$ python -q
>>> import numpy as np
>>> np.set_printoptions(precision=1, suppress=True, linewidth=200)
>>> def rnd(a):
...     return np.round(a, 1) + 0
... 
>>> r0 = np.array([1, 0, 3])
>>> J = np.array([np.roll(r0, i) for i in range(3)])
>>> J
array([[1, 0, 3],
       [3, 1, 0],
       [0, 3, 1]])
>>> J @ np.ones(3)
array([4., 4., 4.])
>>> (J @ J)[0]
array([1, 9, 6])
>>> rnd(np.sort(np.abs(np.fft.fft(J[0])))), rnd(np.sort(np.linalg.svd(J, compute_uv=False)))
(array([2.6, 2.6, 4. ]), array([2.6, 2.6, 4. ]))
>>> rnd(np.fft.fft(J[0]))
array([ 4. +0.j , -0.5+2.6j, -0.5-2.6j])
>>> vec = np.array([1, -1, 1])
>>> J @ np.eye(3)[0]
array([1., 3., 0.])
>>> J * vec
array([[ 1,  0,  3],
       [ 3, -1,  0],
       [ 0, -3,  1]])
>>> np.linalg.norm(J @ vec) <= np.linalg.norm(J, 2) * np.linalg.norm(vec) + 1e-9
np.True_
>>> np.sign((J @ vec).round(6))
array([ 1,  1, -1])
>>> J @ (2 * vec)
array([ 8,  4, -4])
>>> np.allclose(J, J.T)
False
>>> (J + J.T) / 2
array([[1. , 1.5, 1.5],
       [1.5, 1. , 1.5],
       [1.5, 1.5, 1. ]])
>>> rng = np.random.default_rng(18)
>>> labels = rng.permutation(3)
>>> labels
array([0, 2, 1])
>>> other = J[labels][:, labels]
>>> other
array([[1, 3, 0],
       [0, 1, 3],
       [3, 0, 1]])
>>> proj = np.triu(np.array([[3, 2, 3], [2, 2, -2], [2, 3, 3]]), 1) + np.eye(3)
>>> other = proj @ J @ np.linalg.inv(proj)
>>> other
array([[  7.,  -3., -21.],
       [  3., -11., -33.],
       [  0.,   3.,   7.]])
>>> np.trace(other), np.trace(J)
(np.float64(3.0), np.int64(3))
>>> np.linalg.matrix_rank(other)
np.int64(3)
>>> proj @ J - J @ proj
array([[  6.,   9.,   0.],
       [  0., -12.,  -9.],
       [  0.,   0.,   6.]])
>>> m1 = np.eye(3, dtype=int)[rng.permutation(3)] * np.array([-3, -1, 1])
>>> m1
array([[ 0,  0,  1],
       [-3,  0,  0],
       [ 0, -1,  0]])
>>> Q, V = np.linalg.qr(m1[:, :2])[0], np.linalg.qr(m1[:, 2:])[0]
>>> s = np.linalg.svd(Q.T @ V, compute_uv=False)
>>> s
array([0.])
>>> (s > 0.9).sum()
np.int64(0)
>>> other = m1 + rng.integers(-2, 3, (3, 1)) @ rng.integers(-2, 3, (1, 3))
>>> other
array([[-2,  0,  1],
       [-1,  0,  0],
       [ 2, -1,  0]])
>>> np.linalg.matrix_rank(other - m1, tol=1e-8)
np.int64(1)
>>> labels = rng.permutation(3)
>>> labels
array([2, 1, 0])
>>> other = m1[labels][:, labels]
>>> np.diag(other)
array([0, 0, 0])
>>> rnd(np.linalg.det(other)), rnd(np.linalg.det(m1[labels]))
(np.float64(3.0), np.float64(-3.0))
>>> vec = np.array([0, 5, 1])
>>> np.einsum("ij,j->i", m1, vec)
array([ 1,  0, -5])
>>> m1 * vec
array([[ 0,  0,  1],
       [ 0,  0,  0],
       [ 0, -5,  0]])
>>> np.linalg.norm(m1 @ vec) <= np.linalg.norm(m1, 2) * np.linalg.norm(vec) + 1e-9
np.True_
>>> (m1 * vec).sum(axis=1)
array([ 1,  0, -5])
>>> feats = np.load("case14.npy")
>>> feats
array([[  9,  -7,   1,   2],
       [ -7,  22, -15,  -1],
       [  1, -15,  13,  -2],
       [  2,  -1,  -2,   5]])
>>> r0, v = feats[1], feats[3]
>>> r0 @ v
np.int64(-11)
>>> pr = (r0 @ v) / (r0 @ r0) * r0
>>> rnd(v - pr)
array([ 1.9, -0.7, -2.2,  5. ])
>>> np.linalg.matrix_rank(np.outer(r0, v))
np.int64(1)
>>> np.outer(r0, v)
array([[-14,   7,  14, -35],
       [ 44, -22, -44, 110],
       [-30,  15,  30, -75],
       [ -2,   1,   2,  -5]])
>>> (v - pr) @ r0
np.float64(0.0)
>>> np.allclose(feats @ feats.T, feats.T @ feats)
True
>>> rnd(np.sort(np.abs(np.linalg.eigvals(feats))))
array([ 0. ,  3.9, 10.4, 34.7])
>>> rnd(np.linalg.det(feats))
np.float64(0.0)
>>> r = np.linalg.matrix_rank(feats)
>>> r
np.int64(3)
>>> null = np.linalg.svd(feats)[2][r:].T
>>> [int(np.linalg.matrix_rank(feats[:, :j + 1])) for j in range(4)]
[1, 2, 3, 3]
>>> null.shape
(4, 1)
>>> np.linalg.matrix_rank(feats.T @ feats), np.linalg.matrix_rank(feats @ feats.T)
(np.int64(3), np.int64(3))
>>> [int(np.linalg.matrix_rank(feats[:i])) for i in range(1, len(feats) + 1)]
[1, 2, 3, 3]
>>> K = np.loadtxt("mat.csv", delimiter=",")
>>> K
array([[ 1.,  0.,  0.,  0.],
       [ 5.,  1.,  0.,  0.],
       [-5., -3.,  1.,  0.],
       [ 2.,  2.,  5.,  1.]])
>>> Q = K.astype(float).copy()
>>> for j in range(4):
...     Q[:, j] -= Q[:, :j] @ (Q[:, :j].T @ Q[:, j])
...     Q[:, j] /= np.linalg.norm(Q[:, j])
... 
>>> rnd(Q.T @ K)
array([[7.4, 3.2, 0.7, 0.3],
       [0. , 1.9, 2.6, 0.6],
       [0. , 0. , 4.4, 0.8],
       [0. , 0. , 0. , 0. ]])
>>> rnd(Q)
array([[ 0.1, -0.2,  0.1,  1. ],
       [ 0.7, -0.6,  0.3, -0.3],
       [-0.7, -0.4,  0.6, -0.1],
       [ 0.3,  0.6,  0.8,  0. ]])
>>> mat = np.array([[-2, -1, 1], [2, -1, -1], [1, 1, -2], [2, 2, 2]]) * (rng.random((4, 3)) < 0.3)
>>> mat
array([[ 0, -1,  0],
       [ 0,  0,  0],
       [ 0,  1,  0],
       [ 0,  0,  0]])
>>> vec = np.array([9, 9, 9])
>>> np.sign((mat @ vec).round(6))
array([-1,  0,  1,  0])
>>> (mat * vec).sum(axis=1)
array([-9,  0,  9,  0])
>>> np.linalg.norm(mat @ vec) <= np.linalg.norm(mat, 2) * np.linalg.norm(vec) + 1e-9
np.True_
>>> mat @ vec
array([-9,  0,  9,  0])
>>> mat @ np.eye(3)[2]
array([0., 0., 0., 0.])
>>> mat * vec
array([[ 0, -9,  0],
       [ 0,  0,  0],
       [ 0,  9,  0],
       [ 0,  0,  0]])
>>> mat @ (2 * vec)
array([-18,   0,  18,   0])
>>> rnd(np.trace(np.linalg.pinv(mat) @ mat))
np.float64(1.0)
>>> C2 = mat.T @ mat
>>> C2
array([[0, 0, 0],
       [0, 2, 0],
       [0, 0, 0]])
>>> rnd(np.linalg.svd(mat, compute_uv=False) ** 2)
array([2., 0., 0.])
>>> np.trace(C2), (mat ** 2).sum()
(np.int64(2), np.int64(2))
>>> (mat @ mat.T).shape
(4, 4)
>>> np.linalg.cond(mat) > 100
np.True_
>>> [round(float(x), 1) for x in np.linalg.svd(mat, compute_uv=False)[:3]]
[1.4, 0.0, 0.0]
>>> rnd(np.linalg.norm(mat, 1)), rnd(np.linalg.norm(mat, np.inf))
(np.float64(2.0), np.float64(1.0))
>>> rnd(np.linalg.norm(mat, axis=1))
array([1., 0., 1., 0.])
>>> rnd(np.linalg.norm(mat, 2))
np.float64(1.4)
>>> X = np.loadtxt("sample2.csv", delimiter=",")
>>> rnd(X)
array([[ 3.8,  1. , -3.1],
       [ 1.3,  3.1, -3.7],
       [ 1.7, -3.8,  2.8],
       [ 3. , -3.6,  1.8],
       [-3.5,  3.3, -1.3],
       [-4.5,  2.3,  0.3],
       [ 1.6, -3.8,  2.8],
       [ 0.2, -3.6,  3.4],
       [-2.8,  3.6, -2. ],
       [ 3.7,  1.2, -3.2],
       [-2.7,  3.7, -2.1],
       [-0.3,  3.7, -3.4],
       [-3.6, -1.3,  3.2],
       [ 4.6, -1.8, -0.8],
       [-3.6, -1.3,  3.2],
       [-0.5,  3.7, -3.4],
       [-4.6,  1.5,  1.2],
       [ 0.1, -3.6,  3.5],
       [ 3.6, -3.3,  1.2],
       [ 4.6, -1.5, -1.1],
       [-2.3,  3.7, -2.4],
       [-4.1,  2.9, -0.6],
       [ 4. ,  0.7, -2.9]])
>>> Xc = X - X.mean(axis=0)
>>> V = np.linalg.svd(Xc)[2][:2]
>>> other = Xc - Xc @ V.T @ V
>>> rnd(np.linalg.norm(other) / np.linalg.norm(Xc))
np.float64(0.0)
>>> Uu, s, Vt = np.linalg.svd(X)
>>> rnd(s)
array([18.5, 15.3,  0. ])
>>> np.argmax(s[:-1] / (s[1:] + 1e-6)) + 1
np.int64(2)
>>> other = Uu[:, :2] @ np.diag(s[:2]) @ Vt[:2]
>>> rnd(np.linalg.norm(X - other) / np.linalg.norm(X))
np.float64(0.0)
>>> rnd(other)
array([[ 3.8,  1. , -3.1],
       [ 1.3,  3.1, -3.7],
       [ 1.7, -3.8,  2.8],
       [ 3. , -3.6,  1.8],
       [-3.5,  3.3, -1.3],
       [-4.5,  2.3,  0.3],
       [ 1.6, -3.8,  2.8],
       [ 0.2, -3.6,  3.4],
       [-2.8,  3.6, -2. ],
       [ 3.7,  1.2, -3.2],
       [-2.7,  3.7, -2.1],
       [-0.3,  3.7, -3.4],
       [-3.6, -1.3,  3.2],
       [ 4.6, -1.8, -0.8],
       [-3.6, -1.3,  3.2],
       [-0.5,  3.7, -3.4],
       [-4.6,  1.5,  1.2],
       [ 0.1, -3.6,  3.5],
       [ 3.6, -3.3,  1.2],
       [ 4.6, -1.5, -1.1],
       [-2.3,  3.7, -2.4],
       [-4.1,  2.9, -0.6],
       [ 4. ,  0.7, -2.9]])
>>> np.linalg.matrix_rank(X, rtol=0.05)
np.int64(2)
>>> rnd(np.linalg.norm(X - other, 2)), rnd(s[2])
(np.float64(0.0), np.float64(0.0))
>>> rnd(np.abs(X - other).max())
np.float64(0.0)
